$ python -q
>>> import numpy as np
>>> from numpy import linalg as LA
>>> np.set_printoptions(precision=1, suppress=True, linewidth=100, floatmode="fixed")
>>> M = np.loadtxt("w.csv", delimiter=",")
>>> M
array([[-1.0, -1.0, -1.0, -1.0, -1.0, -1.0, -1.0],
       [-1.0, -2.0, -2.0, -2.0, -2.0, -2.0, -2.0],
       [-1.0, -2.0, -3.0, -3.0, -3.0, -3.0, -3.0],
       [-1.0, -2.0, -3.0, -4.0, -4.0, -4.0, -4.0],
       [-1.0, -2.0, -3.0, -4.0, -5.0, -5.0, -5.0],
       [-1.0, -2.0, -3.0, -4.0, -5.0, -6.0, -6.0],
       [-1.0, -2.0, -3.0, -4.0, -5.0, -6.0, -7.0]])
>>> theta = np.radians(30)
>>> r_ = np.eye(7)
>>> r_[3, 3] = r_[1, 1] = np.cos(theta)
>>> r_[3, 1], r_[1, 3] = -np.sin(theta), np.sin(theta)
>>> r_
array([[ 1.0,  0.0,  0.0,  0.0,  0.0,  0.0,  0.0],
       [ 0.0,  0.9,  0.0,  0.5,  0.0,  0.0,  0.0],
       [ 0.0,  0.0,  1.0,  0.0,  0.0,  0.0,  0.0],
       [ 0.0, -0.5,  0.0,  0.9,  0.0,  0.0,  0.0],
       [ 0.0,  0.0,  0.0,  0.0,  1.0,  0.0,  0.0],
       [ 0.0,  0.0,  0.0,  0.0,  0.0,  1.0,  0.0],
       [ 0.0,  0.0,  0.0,  0.0,  0.0,  0.0,  1.0]])
>>> M2 = M @ r_.T
>>> np.allclose(LA.norm(M, axis=1), LA.norm(M2, axis=1))
True
>>> np.allclose(M @ M.T, M.T @ M)
True
>>> M @ M
array([[  7.0,  13.0,  18.0,  22.0,  25.0,  27.0,  28.0],
       [ 13.0,  25.0,  35.0,  43.0,  49.0,  53.0,  55.0],
       [ 18.0,  35.0,  50.0,  62.0,  71.0,  77.0,  80.0],
       [ 22.0,  43.0,  62.0,  78.0,  90.0,  98.0, 102.0],
       [ 25.0,  49.0,  71.0,  90.0, 105.0, 115.0, 120.0],
       [ 27.0,  53.0,  77.0,  98.0, 115.0, 127.0, 133.0],
       [ 28.0,  55.0,  80.0, 102.0, 120.0, 133.0, 140.0]])
>>> np.allclose(M, M.T)
True
>>> LA.matrix_power(M, 4)
array([[ 3164.0,  6188.0,  8939.0, 11297.0, 13160.0, 14448.0, 15106.0],
       [ 6188.0, 12103.0, 17485.0, 22099.0, 25745.0, 28266.0, 29554.0],
       [ 8939.0, 17485.0, 25263.0, 31933.0, 37205.0, 40851.0, 42714.0],
       [11297.0, 22099.0, 31933.0, 40369.0, 47039.0, 51653.0, 54011.0],
       [13160.0, 25745.0, 37205.0, 47039.0, 54817.0, 60199.0, 62950.0],
       [14448.0, 28266.0, 40851.0, 51653.0, 60199.0, 66114.0, 69138.0],
       [15106.0, 29554.0, 42714.0, 54011.0, 62950.0, 69138.0, 72302.0]])
>>> round(np.abs(LA.eigvals(M)).max(), 1)
np.float64(22.9)
>>> feats = np.loadtxt("out12.csv", delimiter=",")
>>> feats
array([[ 1.0,  0.0,  0.0,  0.0,  0.0,  0.0,  0.0,  0.0,  0.0],
       [ 0.0,  3.0,  0.0,  0.0,  0.0,  0.0,  0.0,  0.0,  0.0],
       [ 5.0,  3.0, -5.0,  0.0,  0.0,  0.0,  0.0,  0.0,  0.0],
       [ 3.0, -4.0, -1.0,  0.0,  0.0,  0.0,  0.0,  0.0,  0.0],
       [ 1.0, -5.0,  3.0,  4.0,  3.0,  0.0,  0.0,  0.0,  0.0],
       [-2.0, -5.0, -4.0, -1.0, -2.0,  2.0,  0.0,  0.0,  0.0],
       [ 3.0, -5.0, -5.0, -5.0, -5.0, -1.0,  4.0,  0.0,  0.0],
       [ 5.0, -2.0,  2.0,  1.0, -2.0,  3.0,  0.0, -3.0,  0.0],
       [-1.0, -2.0,  3.0,  3.0,  2.0, -1.0,  1.0,  5.0,  0.0]])
>>> [round(float(x), 1) for x in LA.svd(feats, compute_uv=False)[:3]]
[13.7, 10.8, 8.5]
>>> np.argsort(-LA.norm(feats, axis=0).round(6), kind="stable")[:3]
array([1, 2, 0])
>>> LA.cond(feats) > 100
np.True_
>>> m1 = np.load("x.npy")
>>> m1.round(1) + 0
array([[ 12.1,   3.9,  13.9,  10.9,   4.8,  16.8,  15.3,   0.6,   6.0,  -2.8, -16.2,  -1.9],
       [-12.1,  14.6,   0.2,  -5.0,  -3.3,   0.8,   5.6,   8.5,  11.2,  16.0,   2.8,  -6.2],
       [-11.1,  12.7,  10.2,  -7.0,  -9.6,  10.3,  12.9,  16.3,   3.4,  12.6,  -0.5,   1.5],
       [ -4.6,  16.6,   1.3,   4.4,   2.8,   2.9,  12.8,  -0.9,  21.0,  16.4,  -7.8, -18.5],
       [  2.0,   0.4,   7.8,  -1.3,  -0.3,   9.6,   0.2,  10.5,  -6.2,  -3.7,   0.9,  14.3],
       [ 22.3, -11.7,   0.0,  13.1,  18.6,   4.8, -14.0,  -7.5,  -6.2, -20.8,  -3.0,  16.3],
       [ -4.7,  -0.6,  13.4, -10.3,  -9.9,  13.9,   0.8,  23.1, -17.1,  -4.0,   6.8,  26.7],
       [ -5.1,   1.5,   1.9,  -7.1,  -1.9,   3.1,  -7.2,  13.2,  -7.4,  -0.3,   9.7,  16.8],
       [ -3.3,  -0.5,  -5.1,  -5.5,   3.7,  -3.3, -15.8,   7.9,  -6.0,  -2.2,  13.3,  16.5],
       [ -3.3,   5.7,  -6.1,  -0.8,   6.0,  -4.1,  -8.4,   1.7,   6.0,   4.8,   6.6,   1.7],
       [ 19.1,  -4.5, -21.2,  18.6,  32.1, -15.5, -25.8, -25.9,  15.5,  -9.8,   1.4,  -6.5],
       [  2.5,   7.1,   1.8,   5.1,   5.9,   4.1,   3.7,  -0.3,   9.7,   4.2,  -4.6,  -4.3],
       [ -3.1,   9.2,  -3.8,   1.6,   5.6,  -1.9,  -1.3,   0.0,  11.6,   8.5,   1.3,  -5.7],
       [-10.1,   9.3,   1.0,  -6.8,  -3.4,   1.7,   0.0,  11.4,   2.8,   9.6,   6.5,   4.1],
       [ 11.4,  -0.9,  15.0,   6.5,   2.2,  17.7,   9.6,   6.4,  -4.1,  -8.1, -10.6,  10.3],
       [-12.6,  15.4,  -8.0,  -3.5,   2.1,  -7.0,  -1.4,   2.3,  16.5,  17.9,   6.0, -11.2],
       [ -8.7,  13.6, -11.2,   0.0,   7.0,  -9.5,  -5.0,  -3.0,  18.5,  15.4,   5.4, -12.9],
       [  5.3,  -4.2,  -9.9,   2.0,  13.1,  -6.8, -21.2,  -2.2,  -2.4,  -7.6,  10.6,  13.2],
       [ -7.4,   6.7,  -6.1,  -4.5,   2.9,  -4.7,  -8.8,   5.4,   4.3,   6.9,   9.7,   3.8],
       [  3.0,   8.1,  28.0,   1.7, -11.1,  28.9,  29.9,  17.6,  -1.9,   2.3, -17.7,   4.9],
       [ 14.5,  -1.0,  -0.1,  12.5,  15.0,   3.9,  -3.3,  -8.2,   6.6,  -7.2,  -7.1,   0.1],
       [ -7.1,  14.2,   7.1,  -1.1,  -3.9,   8.0,  13.8,   8.3,  11.3,  13.7,  -5.0,  -7.6],
       [  1.4,   6.6,   0.3,   3.9,   5.9,   2.6,   1.2,   0.2,   8.7,   4.1,  -2.3,  -2.8],
       [ -2.2,  10.1,   9.1,   0.9,  -2.2,  10.4,  12.6,   7.8,   7.2,   7.9,  -6.4,  -2.8],
       [-19.5,  17.4,   1.8, -11.1,  -9.7,   1.3,   7.3,  15.5,   8.9,  20.6,   6.7,  -3.8],
       [-15.9,  18.2,   2.2,  -6.8,  -6.8,   2.2,  10.5,  11.1,  13.4,  20.7,   1.8,  -9.4],
       [ -3.8,   5.2,   7.6,  -4.1,  -3.8,   8.7,   3.8,  12.7,  -2.5,   2.9,   1.6,   9.6],
       [ 22.7,  -7.6,  -3.3,  17.1,  22.2,   1.8, -11.3, -14.1,   3.6, -16.0,  -6.8,   4.7],
       [  5.4,  -6.5,   3.9,  -2.0,   3.3,   6.2, -11.3,   9.9, -13.8, -11.7,   7.1,  24.7],
       [  1.5,   4.8, -12.1,   4.8,  13.8,  -9.2, -13.0,  -7.4,  11.9,   3.4,   5.2,  -4.2],
       [ -6.8,   3.3,  14.0,  -9.9, -11.1,  14.3,   5.8,  22.6, -12.1,   0.8,   4.2,  20.2],
       [-10.3,   9.7,  -2.7,  -6.0,  -1.1,  -1.8,  -2.9,   8.6,   5.4,  10.5,   7.8,   1.7],
       [ -6.1,   0.6, -15.8,  -5.8,   8.9, -13.8, -25.7,   2.1,  -0.7,   0.8,  19.6,  12.1],
       [  4.1,  -2.5,   2.6,  -0.3,   4.1,   5.0,  -7.7,   6.9,  -7.0,  -6.9,   4.4,  16.4],
       [  8.9,   0.0,  -8.7,   8.7,  16.4,  -5.0, -12.7,  -9.1,   7.9,  -4.0,   1.4,   0.2]])
>>> # rows and columns are dependent
>>> blk = m1.reshape(35, 2, -1)
>>> np.round(np.swapaxes(blk, 1, 2)[16], 1) + 0
array([[ -8.7,  -5.0],
       [ 13.6,  -3.0],
       [-11.2,  18.5],
       [  0.0,  15.4],
       [  7.0,   5.4],
       [ -9.5, -12.9]])
